% python3 -q
>>> import numpy as np
>>> import numpy.linalg as la
>>> np.set_printoptions(suppress=True, linewidth=100)
>>> A = np.loadtxt("block13.csv", delimiter=",")
>>> A.round(2) + 0
array([[-0.49, -0.78, -0.3 ,  0.01,  0.25],
       [ 0.41,  0.17, -0.84,  0.  ,  0.31],
       [-0.33,  0.38,  0.23,  0.  ,  0.83],
       [-0.65,  0.43, -0.36, -0.36, -0.35],
       [ 0.24, -0.17,  0.14, -0.93,  0.14]])
>>> # columns are unit length and at right angles
>>> def softmax(z):
...     e = np.exp(z - z.max(axis=-1, keepdims=True))
...     return e / e.sum(axis=-1, keepdims=True)
... 
>>> np.round(softmax(A[2]), 2)
array([0.11, 0.22, 0.19, 0.15, 0.34])
>>> np.round(softmax(10 * A[2]), 2) + 0
array([0.  , 0.01, 0.  , 0.  , 0.99])
>>> np.round(softmax(A).sum(axis=1), 2)
array([1., 1., 1., 1., 1.])
>>> np.round(softmax(A[2] + 2), 2)
array([0.11, 0.22, 0.19, 0.15, 0.34])
>>> scores = A @ A.T / np.sqrt(5)
>>> softmax(scores).round(6).argmax(axis=1)
array([0, 1, 2, 3, 4])
>>> np.round(softmax(scores)[2] @ A, 2)
array([-0.18,  0.04, -0.18, -0.23,  0.3 ])
>>> np.round(softmax(scores + np.triu(np.full(scores.shape, -np.inf), 1)), 2)
array([[1.  , 0.  , 0.  , 0.  , 0.  ],
       [0.39, 0.61, 0.  , 0.  , 0.  ],
       [0.28, 0.28, 0.44, 0.  , 0.  ],
       [0.22, 0.22, 0.22, 0.34, 0.  ],
       [0.18, 0.18, 0.18, 0.18, 0.28]])
>>> round(A[:, 0] @ A[:, 1], 2)
np.float64(0.0)
>>> np.round(la.svd(A, compute_uv=False), 2)
array([1., 1., 1., 1., 1.])
>>> np.round(la.pinv(A), 2) + 0
array([[-0.49,  0.41, -0.33, -0.65,  0.24],
       [-0.78,  0.17,  0.38,  0.43, -0.17],
       [-0.3 , -0.84,  0.23, -0.36,  0.14],
       [ 0.01,  0.  ,  0.  , -0.36, -0.93],
       [ 0.25,  0.31,  0.83, -0.35,  0.14]])
>>> np.round(la.norm(A, axis=0), 2)
array([1., 1., 1., 1., 1.])
